>>> import numpy as np
>>> from numpy import linalg as LA
>>> np.set_printoptions(precision=3, suppress=True, linewidth=100)
>>> rd = lambda a: np.round(a, 3) + 0
>>> feats = np.loadtxt("w.csv", delimiter=",")
>>> feats
array([[ 14.697, -20.137,   6.272, -35.662,  12.136,  12.571,  28.611],
       [-26.333,  12.104,  -0.957,  14.55 ,  -9.01 ,  16.301, -20.75 ],
       [-25.354,  13.838,  -2.12 ,  14.367, -10.145,  16.528, -20.925],
       [ 16.239, -20.648,   5.371, -35.565,  13.672,  12.35 ,  28.251],
       [-26.37 ,  11.99 ,  -1.649,  12.847, -10.89 ,  17.839, -21.429],
       [-26.92 ,  12.05 ,  -1.421,  15.306, -10.399,  15.701, -22.84 ],
       [ 15.654, -20.916,   5.022, -34.993,  12.511,  11.697,  26.856],
       [ 16.515, -19.754,   6.857, -36.47 ,  16.783,  12.706,  29.063],
       [-25.6  ,  11.259,  -2.422,  13.923, -10.27 ,  15.091, -21.522],
       [-28.388,  11.678,  -1.905,  14.414, -10.142,  17.097, -22.185],
       [ 15.918, -21.079,   7.092, -36.428,  14.994,  11.572,  28.262],
       [ 17.743, -19.355,   6.774, -35.265,  16.071,  11.864,  29.998],
       [ 15.82 , -20.942,   5.686, -35.804,  14.97 ,  12.275,  28.337],
       [-25.496,  12.024,  -3.333,  15.554, -10.072,  16.898, -23.867],
       [-24.504,  12.605,  -0.565,  13.965,  -9.826,  16.779, -23.12 ],
       [ 14.773, -19.743,   6.226, -36.704,  16.2  ,  12.809,  29.531],
       [-25.06 ,  11.713,  -2.036,  13.94 , -11.083,  17.765, -21.371],
       [-26.467,  11.124,   0.628,  13.498,  -8.869,  15.261, -21.055],
       [-24.188,  13.126,  -2.116,  15.384,  -9.745,  16.219, -24.113],
       [-26.135,  14.071,  -2.764,  12.828, -10.403,  13.824, -21.266],
       [-25.483,  11.051,  -2.649,  12.035,  -9.716,  16.266, -20.885],
       [-25.886,  11.839,  -1.962,  15.026, -10.088,  16.708, -23.026],
       [-26.289,  12.688,  -0.724,  13.803, -12.761,  17.541, -21.737],
       [ 15.338, -18.098,   4.803, -32.953,  14.705,  11.976,  28.455],
       [-24.63 ,  11.027,  -2.552,  13.721,  -8.54 ,  15.092, -23.59 ],
       [ 17.501, -21.854,   5.805, -36.698,  15.214,  13.447,  28.733],
       [ 17.325, -20.322,   6.271, -36.285,  12.928,  10.707,  28.366],
       [ 13.92 , -19.289,   4.745, -36.041,  14.922,  12.209,  27.035]])
>>> Ac = feats - feats.mean(axis=0)
>>> Uu, sig, VT = LA.svd(Ac, full_matrices=False)
>>> np.searchsorted(np.cumsum(sig ** 2) / (sig ** 2).sum(), 0.9) + 1
np.int64(1)
>>> rd((sig ** 2).sum() ** 2 / (sig ** 4).sum())
np.float64(1.005)
>>> rd(np.abs(VT[-1]))
array([0.076, 0.474, 0.176, 0.695, 0.04 , 0.156, 0.479])
>>> proj = feats @ LA.solve(feats.T @ feats, feats.T)
>>> rd(proj @ feats[:, 1])
array([-20.137,  12.104,  13.838, -20.648,  11.99 ,  12.05 , -20.916, -19.754,  11.259,  11.678,
       -21.079, -19.355, -20.942,  12.024,  12.605, -19.743,  11.713,  11.124,  13.126,  14.071,
        11.051,  11.839,  12.688, -18.098,  11.027, -21.854, -20.322, -19.289])
>>> rd(LA.eigvalsh(proj))
array([0., 0., 0., 0., 0., 0., 0., 0., 0., 0., 0., 0., 0., 0., 0., 0., 0., 0., 0., 0., 0., 1., 1.,
       1., 1., 1., 1., 1.])
>>> rd(np.trace(proj))
np.float64(7.0)
>>> Ac = (feats - feats.mean(axis=0)) / feats.std(axis=0)
>>> np.argwhere(np.abs(Ac) > 2)
array([], shape=(0, 2), dtype=int64)
>>> c = LA.lstsq(np.delete(Ac, 4, axis=1), Ac[:, 4])[0]
>>> rd(c)
array([ 0.378, -0.069,  0.035, -0.035, -0.027,  0.456])
>>> idx = feats[:, 3] > np.median(feats[:, 3])
>>> f = feats[idx].mean(axis=0) - feats[~idx].mean(axis=0)
>>> ((feats - feats.mean(axis=0)) @ f > 0).astype(int)
array([0, 1, 1, 0, 1, 1, 0, 0, 1, 1, 0, 0, 0, 1, 1, 0, 1, 1, 1, 1, 1, 1, 1, 0, 1, 0, 0, 0])
>>> rd((((feats - feats.mean(axis=0)) @ f > 0) == idx).mean())
np.float64(0.929)
>>> rng = np.random.default_rng(990194)
>>> Y = feats + rng.integers(-2, 3, (28, 2)) @ rng.integers(-2, 3, (2, 7))
>>> rd(Y)
array([[ 13.697, -22.137,   6.272, -38.662,  10.136,   8.571,  28.611],
       [-27.333,  11.104,   1.043,  13.55 ,  -9.01 ,  14.301, -20.75 ],
       [-23.354,  15.838,  -6.12 ,  16.367, -10.145,  20.528, -20.925],
       [ 15.239, -22.648,   5.371, -38.565,  11.672,   8.35 ,  28.251],
       [-26.37 ,  11.99 ,  -1.649,  12.847, -10.89 ,  17.839, -21.429],
       [-27.92 ,  10.05 ,  -1.421,  12.306, -12.399,  11.701, -22.84 ],
       [ 17.654, -19.916,  -0.978, -34.993,  10.511,  13.697,  26.856],
       [ 17.515, -17.754,   6.857, -33.47 ,  18.783,  16.706,  29.063],
       [-25.6  ,   9.259,  -6.422,   9.923, -14.27 ,  11.091, -21.522],
       [-30.388,  10.678,   4.095,  14.414,  -8.142,  15.097, -22.185],
       [ 17.918, -17.079,   7.092, -30.428,  18.994,  19.572,  28.262],
       [ 19.743, -15.355,   6.774, -29.265,  20.071,  19.864,  29.998],
       [ 14.82 , -20.942,   9.686, -34.804,  16.97 ,  12.275,  28.337],
       [-25.496,  12.024,  -3.333,  15.554, -10.072,  16.898, -23.867],
       [-25.504,  12.605,   3.435,  14.965,  -7.826,  16.779, -23.12 ],
       [ 12.773, -23.743,   6.226, -42.704,  12.2  ,   4.809,  29.531],
       [-27.06 ,   8.713,  -0.036,   9.94 , -13.083,  11.765, -21.371],
       [-28.467,  10.124,   6.628,  13.498,  -6.869,  13.261, -21.055],
       [-22.188,  13.126, -10.116,  13.384, -13.745,  16.219, -24.113],
       [-27.135,  12.071,  -2.764,   9.828, -12.403,   9.824, -21.266],
       [-24.483,  14.051,  -0.649,  17.035,  -5.716,  22.266, -20.885],
       [-24.886,  10.839,  -7.962,  12.026, -14.088,  14.708, -23.026],
       [-25.289,  11.688,  -6.724,  10.803, -16.761,  15.541, -21.737],
       [ 16.338, -17.098,   2.803, -31.953,  14.705,  13.976,  28.455],
       [-23.63 ,  10.027,  -8.552,  10.721, -12.54 ,  13.092, -23.59 ],
       [ 16.501, -20.854,  11.805, -33.698,  19.214,  15.447,  28.733],
       [ 15.325, -23.322,   8.271, -40.285,  10.928,   4.707,  28.366],
       [ 12.92 , -20.289,   6.745, -37.041,  14.922,  10.209,  27.035]])
>>> rd(LA.svd(Y - feats, compute_uv=False))
array([31.607, 22.538,  0.   ,  0.   ,  0.   ,  0.   ,  0.   ])
>>> LA.matrix_rank(Y - feats, tol=1e-8)
np.int64(2)
